$ python3 -q
>>> import numpy as np
>>> np.set_printoptions(precision=2, suppress=True, linewidth=200)
>>> def rnd(a):
...     return np.round(a, 2) + 0
... 
>>> W0 = np.loadtxt("arr.csv", delimiter=",")
>>> W0
array([[  2.45,  -1.55, -11.42],
       [  1.34,   4.07,  -7.71],
       [ -1.91,  10.92,   6.26],
       [  0.62,  -4.23,  -1.37],
       [  0.51,  -0.64,  -2.  ],
       [ -0.41,   6.84,   0.12],
       [ -1.51,   4.94,   6.23],
       [ -0.01,   2.78,  -0.55],
       [  2.28, -12.01,  -7.05],
       [ -2.53,   8.11,  10.26],
       [  0.52,  -4.24,  -0.83],
       [  1.85,  -7.24,  -6.49],
       [ -3.82,   9.8 ,  16.18],
       [ -0.62,   6.9 ,   1.11],
       [ -0.93,   4.21,   3.57],
       [ -3.46,   7.26,  15.24],
       [  0.82,  -8.9 ,  -0.82],
       [ -0.46,  -1.12,   3.  ],
       [ -1.48,   0.35,   7.63],
       [  3.11,  -0.07, -15.22],
       [  2.25,  -6.37,  -8.81],
       [  2.23,  -1.31, -10.36],
       [ -1.86,   6.76,   7.37],
       [  5.19,  -9.53, -22.41],
       [ -2.42,   9.1 ,   9.4 ],
       [ -2.66,   8.25,  10.87],
       [ -3.05,   6.17,  13.51],
       [ -0.75,  -5.15,   5.8 ],
       [ -0.48,   4.2 ,   1.35],
       [  2.71,  -5.95, -11.22],
       [ -2.2 ,  -0.76,  11.6 ],
       [ -2.55,   2.31,  12.31],
       [  0.67,   2.02,  -3.68],
       [  1.52,  10.31, -10.72]])
>>> f = np.array([-1, 2])
>>> rnd(np.cross(W0[0, :3], W0[29, :3]))
array([-50.56,  -3.46, -10.38])
>>> rnd(np.correlate(W0[0], W0[29], "full"))
array([-27.49,   2.81, 143.99,  63.75, -30.95])
>>> print(rnd(np.polyval(f, W0[0])))
[-0.45  3.55 13.42]
>>> print(np.convolve(W0[0], f))
[ -2.45   6.45   8.32 -22.84]
